% ipython --no-banner

In [1]: import numpy as np

In [2]: np.set_printoptions(precision=1, suppress=True, linewidth=120, sign=" ")

In [3]: mat = np.loadtxt("mat.csv", delimiter=",")

In [4]: print(mat)
[[ 0.  0.  0.  0.  0.  0.  0.  0.  0.  0.  0.  1.  0.]
 [ 0.  0.  0.  0.  0.  0.  0.  0.  0.  0.  0.  0.  0.]
 [ 0.  0.  0.  0.  0.  0.  1.  0.  0.  0.  0.  0.  0.]
 [ 0.  0.  0.  0.  0.  0.  0.  0.  0.  1.  0.  0.  0.]
 [ 0.  0.  0.  0.  0.  0.  0.  0.  0.  0.  0.  0.  1.]
 [ 0.  0.  0.  0.  0.  0.  0.  0.  2.  0.  0.  0.  0.]
 [ 0.  1.  0.  0.  0.  0.  0.  0.  0.  0.  0.  0.  0.]
 [ 1.  0.  0.  0.  0.  0.  0.  0.  0.  0.  0.  0.  0.]
 [ 0.  0.  0.  0.  0.  0.  0.  0.  0.  0.  1.  0.  0.]
 [ 0.  0.  0.  0.  0.  0.  0.  0.  0.  0.  0.  0.  0.]
 [ 0.  0.  0.  2.  0.  0.  0.  0.  0.  0.  0.  0.  0.]
 [ 0.  0.  0.  0.  0.  2.  0.  0.  0.  0.  0.  0.  0.]
 [ 0.  0.  0.  0.  2.  0.  0.  0.  0.  0.  0.  0.  0.]]

In [5]: # null space of dimension 2

In [6]: rng = np.random.default_rng(74493)

In [7]: idx = rng.permutation(13)

In [8]: print(idx)
[  2  11   7  12   0   3   5   8  10   4   1   9   6]

In [9]: M2 = mat[idx][:, idx]

In [10]: print(round(np.linalg.det(M2), 1), round(np.linalg.det(mat[idx]), 1))
0.0 0.0

In [11]: print(np.allclose(M2, mat))
False

In [12]: J = np.load("arr.npy")

In [13]: print(J)
[[ 25  35  30  10 -10  25 -25  35   0]
 [ 35  49  42  14 -14  35 -35  49   0]
 [ 30  42  36  12 -12  30 -30  42   0]
 [ 10  14  12   4  -4  10 -10  14   0]
 [-10 -14 -12  -4   4 -10  10 -14   0]
 [ 25  35  30  10 -10  25 -25  35   0]
 [-25 -35 -30 -10  10 -25  25 -35   0]
 [ 35  49  42  14 -14  35 -35  49   0]
 [  0   0   0   0   0   0   0   0   0]]

In [14]: print((np.linalg.matrix_power((J != 0) + (J.T != 0) + np.eye(9), 9) > 0).astype(int))
[[ 1  1  1  1  1  1  1  1  0]
 [ 1  1  1  1  1  1  1  1  0]
 [ 1  1  1  1  1  1  1  1  0]
 [ 1  1  1  1  1  1  1  1  0]
 [ 1  1  1  1  1  1  1  1  0]
 [ 1  1  1  1  1  1  1  1  0]
 [ 1  1  1  1  1  1  1  1  0]
 [ 1  1  1  1  1  1  1  1  0]
 [ 0  0  0  0  0  0  0  0  1]]

In [15]: print((J != 0).astype(int))
[[ 1  1  1  1  1  1  1  1  0]
 [ 1  1  1  1  1  1  1  1  0]
 [ 1  1  1  1  1  1  1  1  0]
 [ 1  1  1  1  1  1  1  1  0]
 [ 1  1  1  1  1  1  1  1  0]
 [ 1  1  1  1  1  1  1  1  0]
 [ 1  1  1  1  1  1  1  1  0]
 [ 1  1  1  1  1  1  1  1  0]
 [ 0  0  0  0  0  0  0  0  0]]

In [16]: print(J @ J)
[[ 5425  7595  6510  2170 -2170  5425 -5425  7595     0]
 [ 7595 10633  9114  3038 -3038  7595 -7595 10633     0]
 [ 6510  9114  7812  2604 -2604  6510 -6510  9114     0]
 [ 2170  3038  2604   868  -868  2170 -2170  3038     0]
 [-2170 -3038 -2604  -868   868 -2170  2170 -3038     0]
 [ 5425  7595  6510  2170 -2170  5425 -5425  7595     0]
 [-5425 -7595 -6510 -2170  2170 -5425  5425 -7595     0]
 [ 7595 10633  9114  3038 -3038  7595 -7595 10633     0]
 [    0     0     0     0     0     0     0     0     0]]

In [17]: Uu, sigma, Vh = np.linalg.svd(J)

In [18]: print(np.argmax(sigma[:-1] / (sigma[1:] + 1e-6)) + 1)
1

In [19]: M2 = Uu[:, :1] @ np.diag(sigma[:1]) @ Vh[:1]

In [20]: print(np.linalg.matrix_rank(J, rtol=0.05))
1

In [21]: print(np.round(np.abs(J - M2).max(), 1))
0.0

In [22]: x = np.array([2, 0, 0, -1, 3, -2, 1, -2, 1])

In [23]: print(J * x)
[[ 50   0   0 -10 -30 -50 -25 -70   0]
 [ 70   0   0 -14 -42 -70 -35 -98   0]
 [ 60   0   0 -12 -36 -60 -30 -84   0]
 [ 20   0   0  -4 -12 -20 -10 -28   0]
 [-20   0   0   4  12  20  10  28   0]
 [ 50   0   0 -10 -30 -50 -25 -70   0]
 [-50   0   0  10  30  50  25  70   0]
 [ 70   0   0 -14 -42 -70 -35 -98   0]
 [  0   0   0   0   0   0   0   0   0]]

In [24]: print(J @ np.eye(9)[8])
[ 0.  0.  0.  0.  0.  0.  0.  0.  0.]

In [25]: print(J @ x)
[-135 -189 -162  -54   54 -135  135 -189    0]

In [26]: print(np.sign((J @ x).round(6)))
[-1 -1 -1 -1  1 -1  1 -1  0]
